>>> import numpy as np
>>> np.set_printoptions(precision=1, suppress=True, linewidth=140, legacy="1.25")
>>> def rd(a):
...     return np.round(a, 1) + 0
... 
>>> F = np.array([[16.0, 2.2, -10.0],
...     [0.8, 12.0, 10.2],
...     [-8.2, 7.2, -11.6],
...     [2.8, -10.7, 1.4]])
>>> x0 = np.array([1, 5, 2])
>>> rhs = F @ x0
>>> print(rd(np.linalg.solve(F.T @ F, F.T @ rhs)))
[1. 5. 2.]
>>> print(rd(np.linalg.pinv(F) @ F))
[[1. 0. 0.]
 [0. 1. 0.]
 [0. 0. 1.]]
>>> print(rd(rhs))
[  7.   81.2   4.6 -47.9]
>>> rng = np.random.default_rng(979)
>>> rhs = rhs + 0.3 * rng.normal(size=4)
>>> print(rd(rhs))
[  7.3  81.2   5.  -48.2]
>>> coef, *_ = np.linalg.lstsq(F, rhs)
>>> print([round(float(np.linalg.norm(np.linalg.solve(F.T @ F + lam * np.eye(3), F.T @ rhs))), 2) for lam in (0, 1, 10, 100)])
[5.49, 5.47, 5.31, 4.09]
>>> print(rd(np.linalg.norm(rhs - F @ coef)))
0.1
>>> print(coef.round())
[1. 5. 2.]
>>> labels = rng.permutation(3)
>>> A2 = F[:, labels] * rng.choice([-1, 1], 3)
>>> print(A2)
[[-16.   10.    2.2]
 [ -0.8 -10.2  12. ]
 [  8.2  11.6   7.2]
 [ -2.8  -1.4 -10.7]]
>>> Uu, _, Vh = np.linalg.svd(F.T @ A2)
>>> print(labels)
[0 2 1]
>>> print(rd(np.linalg.lstsq(F, A2)[0]))
[[-1.  0.  0.]
 [ 0.  0.  1.]
 [ 0. -1.  0.]]
>>> print(rd(Uu @ Vh))
[[-1.  0.  0.]
 [ 0.  0.  1.]
 [ 0. -1.  0.]]
>>> Q, V = np.linalg.qr(F[:, :2])[0], np.linalg.qr(F[:, 2:])[0]
>>> sv = np.linalg.svd(Q.T @ V, compute_uv=False)
>>> print(rd(np.linalg.norm(Q @ Q.T - V @ V.T, 2)))
1.0
>>> print(rd(sv))
[0.2]
>>> G = F.T @ F
>>> print((F @ F.T).shape)
(4, 4)
>>> print(np.linalg.matrix_rank(G))
3
>>> print(rd(np.diag(G)))
[331.7 315.2 340.6]
>>> print(np.allclose(G, G.T))
True
>>> print(rd(np.linalg.eigvalsh(G)[::-1]))
[401.7 324.  261.8]
>>> X = np.load("mat.npy")
>>> print(X)
[[ 0  0  0]
 [ 0  1  0]
 [ 2  0 -2]
 [ 0  0  1]
 [ 0  3  0]]
>>> x0 = np.array([3, 2, 3])
>>> rhs = X @ x0
>>> print(rd(np.linalg.pinv(X) @ X))
[[1. 0. 0.]
 [0. 1. 0.]
 [0. 0. 1.]]
>>> print(rd(np.linalg.solve(X.T @ X, X.T @ rhs)))
[3. 2. 3.]
>>> rhs = rhs + 0.3 * rng.normal(size=5)
>>> print(rd(rhs))
[-0.2  1.8  0.2  3.2  5.8]
>>> coef, *_ = np.linalg.lstsq(X, rhs)
>>> print(rd(np.linalg.norm(rhs - X @ coef)))
0.2
>>> print(coef.round())
[3. 2. 3.]
>>> A2 = np.c_[X[:, :1] @ np.array([[-1]]), np.array([-4, 3, -4, 4, 1])]
>>> print(A2)
[[ 0 -4]
 [ 0  3]
 [-2 -4]
 [ 0  4]
 [ 0  1]]
>>> print(np.linalg.matrix_rank(A2))
2
>>> print(rd(np.linalg.norm(np.linalg.qr(X)[0].T @ A2, axis=0) ** 2 / ((A2 ** 2).sum(axis=0) + 1e-12)))
[1.  0.6]
>>> print(rd(np.linalg.norm(A2 - X @ np.linalg.lstsq(X, A2)[0], axis=0)))
[0.  4.7]
>>> print(np.unravel_index(np.abs(A2).argmax(), A2.shape))
(0, 1)
>>> print(rd(np.linalg.norm(A2)))
7.9
>>> print(np.abs(A2).max())
4
>>> print(A2.sum(axis=0))
[-2  0]
>>> print(A2.mean(axis=0))
[-0.4  0. ]
>>> print(A2.shape)
(5, 2)
>>> print(rd(np.linalg.svd(A2, compute_uv=False)))
[7.7 1.7]
>>> A2 = X + rng.integers(-2, 3, (5, 2)) @ rng.integers(-2, 3, (2, 3))
>>> print(A2)
[[-2  0 -1]
 [-8  1 -2]
 [-6  0 -4]
 [ 6  0  3]
 [-6  3 -1]]
>>> print(A2 - X)
[[-2  0 -1]
 [-8  0 -2]
 [-8  0 -2]
 [ 6  0  2]
 [-6  0 -1]]
>>> print(np.linalg.matrix_rank(A2 - X, tol=1e-8))
2
>>> m1 = np.loadtxt("arr.csv", delimiter=",")
>>> print(m1)
[[30. -2.  0.  1.]
 [ 2. 29.  3.  0.]
 [ 3.  3. 40.  1.]
 [ 3.  0.  3. 77.]]
>>> hat = np.triu(np.array([[2, 1, 2, 2], [1, 2, 2, 2], [1, 1, 1, 2], [2, 2, 1, 0]]), 1) + np.eye(4)
>>> A2 = hat @ m1 @ np.linalg.inv(hat)
>>> print(np.trace(A2), np.trace(m1))
176.0 176.0
>>> print(np.linalg.matrix_rank(A2))
4
